$ python -q
>>> import numpy as np
>>> np.set_printoptions(precision=3, suppress=True, linewidth=200)
>>> tidy = lambda a: np.round(a, 3) + 0
>>> data = np.load("a.npy")
>>> print(data)
[[-2  0  0  0]
 [ 0 -1  0  0]
 [ 0  0  0 -3]
 [ 0  0 -3  0]]
>>> (np.linalg.matrix_power((data != 0) + (data.T != 0) + np.eye(4), 4) > 0).astype(int)
array([[1, 0, 0, 0],
       [0, 1, 0, 0],
       [0, 0, 1, 1],
       [0, 0, 1, 1]])
>>> np.flatnonzero(np.linalg.matrix_power((data != 0) + (data.T != 0) + np.eye(4), 4)[1])
array([1])
>>> tidy(np.linalg.svd(data, compute_uv=False))
array([3., 3., 2., 1.])
>>> print(data[:, 0] @ data[:, 3])
0
>>> tidy(np.linalg.norm(data, axis=0))
array([2., 1., 3., 3.])
>>> tidy(np.linalg.pinv(data))
array([[-0.5  ,  0.   ,  0.   ,  0.   ],
       [ 0.   , -1.   ,  0.   ,  0.   ],
       [ 0.   ,  0.   ,  0.   , -0.333],
       [ 0.   ,  0.   , -0.333,  0.   ]])
>>> Q, V = np.linalg.qr(data[:, :2])[0], np.linalg.qr(data[:, 2:])[0]
>>> sv = np.linalg.svd(Q.T @ V, compute_uv=False)
>>> sv
array([0., 0.])
>>> tidy(np.linalg.norm(Q @ Q.T - V @ V.T, 2))
np.float64(1.0)
>>> np.degrees(np.arccos(sv.clip(0, 1)))
array([90., 90.])
>>> arr = np.loadtxt("w.csv", delimiter=",")
>>> tidy(arr)
array([[-1.361, -1.35 ,  0.568,  0.053],
       [ 0.544,  0.134,  1.704, -0.884],
       [ 0.   , -0.435, -0.871, -1.747],
       [ 1.361, -1.404, -0.114,  0.406]])
>>> u = np.array([-2, 0])
>>> tidy(np.cross(arr[0, :3], arr[3, :3]))
array([0.951, 0.619, 3.747])
>>> tidy(np.polyval(u, arr[0]))
array([ 2.722,  2.7  , -1.136, -0.105])
>>> x = np.array([1, 0, 0, 0])
>>> target = arr @ x
>>> coef, lr = np.zeros(4), 1 / np.linalg.norm(arr, 2) ** 2
>>> for i in range(200):
...     coef -= lr * arr.T @ (arr @ coef - target)
...     if i % 50 == 0: print(i, round(np.linalg.norm(arr @ coef - target), 3))
... 
0 0.0
50 0.0
100 0.0
150 0.0
>>> tidy(np.linalg.cond(arr))
np.float64(1.0)
>>> tidy(coef)
array([1., 0., 0., 0.])
>>> Q = arr.astype(float).copy()
>>> for j in range(4):
...     Q[:, j] -= Q[:, :j] @ (Q[:, :j].T @ Q[:, j])
...     Q[:, j] /= np.linalg.norm(Q[:, j])
... 
>>> tidy(Q.T @ Q)
array([[1., 0., 0., 0.],
       [0., 1., 0., 0.],
       [0., 0., 1., 0.],
       [0., 0., 0., 1.]])
>>> B = arr / np.sqrt((arr ** 2).mean(axis=1, keepdims=True))
>>> tidy(B[1])
array([ 0.544,  0.134,  1.704, -0.884])
>>> tidy(np.linalg.norm(B, axis=1))
array([2., 2., 2., 2.])
>>> np.linalg.matrix_rank(arr - arr.mean(axis=1, keepdims=True))
np.int64(3)
>>> X = np.array([[1.0, 1.0, 0.0], [-1.0, 1.0, 0.0], [0.0, 0.0, -2.0]])
>>> # 2 groups of indices that never mix
>>> rng = np.random.default_rng(130)
>>> lab = rng.permutation(3)
>>> print(lab)
[2 1 0]
>>> B = X[lab][:, lab]
>>> np.allclose(B, X)
False
>>> tidy(np.linalg.det(B)), tidy(np.linalg.det(X[lab]))
(np.float64(-4.0), np.float64(4.0))
>>> np.diag(B)
array([-2.,  1.,  1.])
>>> print(B)
[[-2.  0.  0.]
 [ 0.  1. -1.]
 [ 0.  1.  1.]]
>>> x = np.array([3, 3, 0])
>>> target = X @ x
>>> coef, lr = np.zeros(3), 1 / np.linalg.norm(X, 2) ** 2
>>> for i in range(150):
...     coef -= lr * X.T @ (X @ coef - target)
...     if i % 50 == 0: print(i, round(np.linalg.norm(X @ coef - target), 3))
... 
0 3.0
50 0.0
100 0.0
>>> tidy(np.linalg.cond(X))
np.float64(1.414)
>>> coef
array([3., 3., 0.])
>>> np.flatnonzero(np.linalg.matrix_power((X != 0) + (X.T != 0) + np.eye(3), 3)[2])
array([2])
>>> print(tidy(np.sort(np.linalg.eigvals(X).real)))
[-2.  1.  1.]
>>> (X != 0).astype(int)
array([[1, 1, 0],
       [1, 1, 0],
       [0, 0, 1]])
>>> J = np.loadtxt("x.csv", delimiter=",")
>>> J
array([[-2.014, -3.967, -9.046,  1.047,  0.996],
       [-1.98 , -3.986, -9.04 ,  1.002,  0.989],
       [-2.014, -3.987, -8.997,  0.99 ,  0.995],
       [-2.005, -4.013, -8.975,  1.012,  0.997],
       [-2.006, -3.969, -8.979,  1.029,  1.005],
       [-2.011, -3.978, -8.977,  1.025,  1.027],
       [-2.047, -3.98 , -9.032,  0.99 ,  0.997],
       [-1.985, -3.96 , -9.014,  1.018,  0.982],
       [-2.012, -3.986, -8.968,  0.965,  0.999],
       [-2.011, -3.994, -9.017,  1.   ,  1.033],
       [-2.003, -3.983, -8.995,  0.949,  1.014],
       [-1.983, -4.   , -8.973,  0.991,  1.   ],
       [ 6.028, -7.041,  2.004, -9.016,  3.026],
       [ 5.988, -6.982,  1.98 , -9.003,  2.998],
       [ 5.996, -7.028,  1.998, -9.014,  2.981],
       [ 5.984, -6.995,  2.01 , -8.999,  3.003],
       [ 6.008, -7.018,  2.045, -8.986,  2.981],
       [ 5.997, -7.013,  1.986, -9.029,  2.976],
       [ 5.994, -6.985,  1.977, -8.965,  3.025],
       [ 6.008, -6.98 ,  1.965, -9.008,  2.995],
       [ 6.022, -7.014,  2.005, -9.004,  2.979],
       [ 6.025, -6.99 ,  1.991, -8.999,  3.023],
       [ 5.982, -7.022,  1.995, -9.003,  3.008],
       [ 6.006, -7.002,  1.992, -8.988,  2.985]])
>>> B = J + rng.integers(-2, 3, (24, 2)) @ rng.integers(-2, 3, (2, 5))
>>> tidy(B)
array([[ -0.014,  -3.967, -10.046,   5.047,   1.996],
       [  4.02 ,  -8.986,  -7.04 ,  -1.998,   3.989],
       [ -2.014,  -3.987,  -8.997,   0.99 ,   0.995],
       [ -0.005,  -7.013,  -6.975,  -3.988,   1.997],
       [  1.994,  -7.969,  -6.979,  -2.971,   3.005],
       [  5.989,  -9.978,  -6.977,  -0.975,   5.027],
       [  1.953,  -7.98 ,  -7.032,  -3.01 ,   2.997],
       [  0.015,  -6.96 ,  -7.014,  -3.982,   1.982],
       [  5.988,  -9.986,  -6.968,  -1.035,   4.999],
       [ -4.011,  -1.994, -10.017,   3.   ,   0.033],
       [ -8.003,   1.017, -10.995,   3.949,  -1.986],
       [ -5.983,  -1.   ,  -9.973,   1.991,  -1.   ],
       [  8.028,  -7.041,   1.004,  -5.016,   4.026],
       [  1.988,  -4.982,   1.98 , -11.003,   0.998],
       [  1.996,  -3.028,  -0.002,  -5.014,   0.981],
       [  5.984,  -6.995,   2.01 ,  -8.999,   3.003],
       [  6.008,  -6.018,   1.045,  -5.986,   2.981],
       [ -0.003,  -2.013,  -0.014,  -6.029,  -0.024],
       [  3.994,  -5.985,   1.977,  -9.965,   2.025],
       [  6.008,  -4.98 ,  -0.035,  -3.008,   2.995],
       [  2.022,  -3.014,   0.005,  -5.004,   0.979],
       [  4.025,  -5.99 ,   1.991,  -9.999,   2.023],
       [  1.982,  -5.022,   1.995, -11.003,   1.008],
       [  4.006,  -4.002,  -0.008,  -3.988,   1.985]])
>>> print(tidy(np.linalg.svd(B - J, compute_uv=False)))
[29.756 13.363  0.     0.     0.   ]
>>> np.linalg.matrix_rank(B - J, tol=1e-8)
np.int64(2)
